>>> import numpy as np
>>> import numpy.linalg as la
>>> np.set_printoptions(precision=3, suppress=True, linewidth=160)
>>> E = np.load("x.npy")
>>> E
array([[ 0,  4,  0, -1,  4, -2],
       [-4,  0,  4,  1, -4,  4],
       [ 0, -4,  0, -2,  0,  0],
       [ 1, -1,  2,  0,  1,  2],
       [-4,  4,  0, -1,  0,  1],
       [ 2, -4,  0, -2, -1,  0]])
>>> A2 = E / np.sqrt((E ** 2).mean(axis=1, keepdims=True))
>>> la.matrix_rank(E - E.mean(axis=1, keepdims=True))
np.int64(5)
>>> la.matrix_rank(A2) == la.matrix_rank(E)
np.True_
>>> print(np.unravel_index(np.abs(E).argmax(), E.shape))
(np.int64(0), np.int64(1))
>>> print(round(float(la.norm(E)), 3))
13.856
>>> np.abs(E).max()
np.int64(4)
>>> np.count_nonzero(E)
np.int64(24)
>>> E.mean(axis=0)
array([-0.833, -0.167,  1.   , -0.833,  0.   ,  0.833])
>>> np.diff(E, axis=0)
array([[-4, -4,  4,  2, -8,  6],
       [ 4, -4, -4, -3,  4, -4],
       [ 1,  3,  2,  2,  1,  2],
       [-5,  5, -2, -1, -1, -1],
       [ 6, -8,  0, -1, -1, -1]])
>>> rng = np.random.default_rng(4819)
>>> labels = rng.permutation(6)
>>> labels
array([3, 1, 2, 5, 0, 4])
>>> A2 = E[labels][:, labels]
>>> np.allclose(A2, E)
False
>>> A2
array([[ 0, -1,  2,  2,  1,  1],
       [ 1,  0,  4,  4, -4, -4],
       [-2, -4,  0,  0,  0,  0],
       [-2, -4,  0,  0,  2, -1],
       [-1,  4,  0, -2,  0,  4],
       [-1,  4,  0,  1, -4,  0]])
>>> np.diag(A2)
array([0, 0, 0, 0, 0, 0])
>>> np.trace(A2)
np.int64(0)
>>> x = np.array([0, 0, 0, 0, 1, 0])
>>> print(np.round(la.eigvals(A2).real, 3) + 0)
[0. 0. 0. 0. 0. 0.]
>>> round(la.det(A2), 3)
np.float64(1296.0)
>>> O = la.solve(np.eye(6) - A2, np.eye(6) + A2)
>>> np.round(O @ O.T, 3) + 0
array([[1., 0., 0., 0., 0., 0.],
       [0., 1., 0., 0., 0., 0.],
       [0., 0., 1., 0., 0., 0.],
       [0., 0., 0., 1., 0., 0.],
       [0., 0., 0., 0., 1., 0.],
       [0., 0., 0., 0., 0., 1.]])
>>> print(round(la.det(O), 3))
1.0
>>> W2 = np.array([[1.6, 1.7, 0.0, -0.6, 0.2, -0.3, 0.5, -0.4, 0.5, 2.1, -0.3],
...     [-2.0, -1.8, 0.2, -1.0, -1.4, 0.7, 0.3, -0.2, -1.1, 0.6, -1.0]])
>>> F = np.array([[2, -1],
...     [2, -1],
...     [0, -2],
...     [-1, 2],
...     [1, -2],
...     [2, 0],
...     [-2, 0],
...     [-2, 2],
...     [2, 0],
...     [0, -1],
...     [0, -1],
...     [1, 1],
...     [0, 2],
...     [-1, -1],
...     [-2, -2],
...     [0, -2],
...     [0, 0],
...     [-1, -2],
...     [1, -2],
...     [-2, 2],
...     [-2, 0],
...     [0, -2],
...     [1, 0],
...     [-1, 1],
...     [0, -1],
...     [-2, -1],
...     [2, 0],
...     [-2, 2],
...     [1, 0],
...     [-2, 2],
...     [-2, -2],
...     [1, 0],
...     [2, -1],
...     [1, -1],
...     [2, 1],
...     [2, -1],
...     [0, 1],
...     [1, 2]]) @ W2 + 0.05 * rng.normal(size=(38, 11))
>>> F
array([[ 5.266,  5.171, -0.186, -0.144,  1.755, -1.323,  0.71 , -0.61 ,  2.141,  3.598,  0.423],
       [ 5.228,  5.15 , -0.317, -0.219,  1.844, -1.4  ,  0.642, -0.542,  2.119,  3.617,  0.449],
       [ 4.019,  3.56 , -0.319,  2.052,  2.789, -1.355, -0.561,  0.364,  2.196, -1.197,  1.887],
       [-5.605, -5.265,  0.523, -1.384, -3.039,  1.661,  0.035, -0.094, -2.689, -0.885, -1.706],
       [ 5.587,  5.336, -0.454,  1.457,  2.926, -1.747, -0.139, -0.016,  2.721,  0.899,  1.709],
       [ 3.252,  3.406, -0.071, -1.2  ,  0.458, -0.621,  1.043, -0.757,  0.959,  4.17 , -0.625],
       [-3.213, -3.523,  0.019,  1.201, -0.414,  0.597, -0.949,  0.807, -1.016, -4.253,  0.61 ],
       [-7.212, -6.929,  0.414, -0.897, -3.137,  2.073, -0.467,  0.386, -3.242, -3.039, -1.431],
       [ 3.164,  3.399, -0.034, -1.194,  0.544, -0.54 ,  0.981, -0.784,  1.001,  4.241, -0.647],
       [ 1.97 ,  1.746, -0.214,  1.034,  1.369, -0.613, -0.346,  0.205,  1.007, -0.558,  1.016],
       [ 2.   ,  1.832, -0.186,  0.92 ,  1.398, -0.783, -0.262,  0.222,  1.126, -0.626,  1.027],
       [-0.324, -0.087,  0.162, -1.553, -1.227,  0.5  ,  0.787, -0.593, -0.651,  2.79 , -1.319],
       [-3.995, -3.638,  0.414, -2.013, -2.716,  1.554,  0.668, -0.419, -2.216,  1.146, -2.031],
       [ 0.459,  0.248, -0.245,  1.614,  1.341, -0.309, -0.816,  0.595,  0.676, -2.743,  1.315],
       [ 0.792,  0.128, -0.378,  3.165,  2.44 , -0.813, -1.58 ,  1.16 ,  1.245, -5.431,  2.59 ],
       [ 4.082,  3.572, -0.422,  2.012,  2.756, -1.31 , -0.602,  0.41 ,  2.237, -1.16 ,  2.05 ],
       [-0.116, -0.045, -0.107,  0.022, -0.087, -0.039,  0.042, -0.139, -0.028, -0.105, -0.014],
       [ 2.395,  1.893, -0.38 ,  2.613,  2.562, -1.035, -1.209,  0.698,  1.728, -3.319,  2.236],
       [ 5.604,  5.346, -0.443,  1.382,  3.005, -1.61 , -0.15 ,  0.011,  2.762,  0.87 ,  1.736],
       [-7.198, -6.932,  0.438, -0.764, -3.177,  1.975, -0.26 ,  0.492, -3.137, -3.032, -1.347],
       [-3.191, -3.313, -0.044,  1.163, -0.509,  0.566, -0.976,  0.798, -1.126, -4.287,  0.545],
       [ 3.962,  3.575, -0.419,  1.969,  2.809, -1.441, -0.551,  0.385,  2.13 , -1.168,  1.962],
       [ 1.617,  1.626,  0.031, -0.603,  0.217, -0.325,  0.469, -0.382,  0.477,  2.096, -0.26 ],
       [-3.64 , -3.521,  0.235, -0.395, -1.555,  1.067, -0.102,  0.247, -1.589, -1.507, -0.638],
       [ 1.983,  1.723, -0.184,  0.972,  1.337, -0.662, -0.235,  0.163,  1.038, -0.656,  0.987],
       [-1.208, -1.619, -0.305,  2.195,  1.104, -0.101, -1.394,  0.937,  0.135, -4.764,  1.541],
       [ 3.196,  3.411,  0.05 , -1.25 ,  0.361, -0.56 ,  0.973, -0.872,  0.949,  4.27 , -0.625],
       [-7.099, -7.014,  0.364, -0.827, -3.145,  1.956, -0.43 ,  0.334, -3.211, -2.967, -1.433],
       [ 1.623,  1.717,  0.027, -0.714,  0.196, -0.275,  0.398, -0.476,  0.397,  2.056, -0.247],
       [-7.236, -7.001,  0.298, -0.812, -3.193,  2.076, -0.385,  0.349, -3.231, -3.012, -1.412],
       [ 0.912,  0.235, -0.431,  3.212,  2.417, -0.83 , -1.61 ,  1.2  ,  1.209, -5.416,  2.596],
       [ 1.705,  1.666,  0.072, -0.639,  0.142, -0.278,  0.479, -0.393,  0.497,  2.119, -0.278],
       [ 5.179,  5.228, -0.267, -0.122,  1.896, -1.276,  0.622, -0.607,  2.056,  3.488,  0.391],
       [ 3.56 ,  3.44 , -0.166,  0.368,  1.578, -1.021,  0.205, -0.179,  1.535,  1.49 ,  0.692],
       [ 1.182,  1.625,  0.229, -2.288, -1.019,  0.229,  1.359, -0.988, -0.107,  4.83 , -1.534],
       [ 5.212,  5.27 , -0.245, -0.3  ,  1.769, -1.22 ,  0.637, -0.663,  2.068,  3.612,  0.372],
       [-2.086, -1.821,  0.202, -1.055, -1.395,  0.73 ,  0.394, -0.284, -1.125,  0.591, -0.942],
       [-2.419, -1.895,  0.428, -2.542, -2.591,  1.079,  1.179, -0.738, -1.668,  3.248, -2.252]])
>>> O, evecs = la.qr(F[:, :9])[0], la.qr(F[:, 9:])[0]
>>> sv = la.svd(O.T @ evecs, compute_uv=False)
>>> sv
array([1.   , 0.999])
>>> np.degrees(np.arccos(sv.clip(0, 1)))
array([1.218, 2.053])
>>> (sv > 0.9).sum()
np.int64(2)
>>> left, sv, Vh = la.svd(F)
>>> sv
array([39.499, 21.433,  0.448,  0.384,  0.346,  0.326,  0.281,  0.267,  0.246,  0.24 ,  0.159])
>>> A2 = left[:, :2] @ np.diag(sv[:2]) @ Vh[:2]
>>> round(la.norm(F - A2, 2), 3), np.round(sv[2], 3)
(np.float64(0.448), np.float64(0.448))
>>> print(la.matrix_rank(F, rtol=0.05))
2
>>> la.matrix_rank(A2)
np.int64(2)
>>> print(round(float(la.norm(F - A2) / la.norm(F)), 3))
0.021
>>> np.round(np.abs(F - A2).max(), 3)
np.float64(0.148)
>>> x = np.array([-2, 1, 1, 0, 3, 0, 1, 0, -1, 0, 2])
>>> y = F @ x
>>> np.round(la.solve(F.T @ F, F.T @ y), 3) + 0
array([-2.,  1.,  1.,  0.,  3.,  0.,  1.,  0., -1.,  0.,  2.])
>>> y = y + 0.3 * rng.normal(size=38)
>>> y
array([-0.809, -0.865,  5.276, -2.882,  3.026, -2.788,  3.313, -1.497, -2.691,  2.245,  2.652, -4.504, -4.75 ,  4.611,  8.113,  4.986, -0.387,  6.062,  3.528,
       -1.753,  2.874,  5.033, -1.56 , -0.525,  2.546,  5.111, -3.185, -2.177, -1.556, -1.867,  7.751, -1.74 , -0.143,  0.665, -5.643, -0.513, -1.859, -6.384])
>>> c, *_ = la.lstsq(F, y)
>>> np.round(F.T @ (y - F @ c), 3) + 0
array([0., 0., 0., 0., 0., 0., 0., 0., 0., 0., 0.])
>>> print([round(float(la.norm(la.solve(F.T @ F + lam * np.eye(11), F.T @ y))), 2) for lam in (0, 1, 10, 100)])
[4.87, 1.1, 1.01, 0.85]
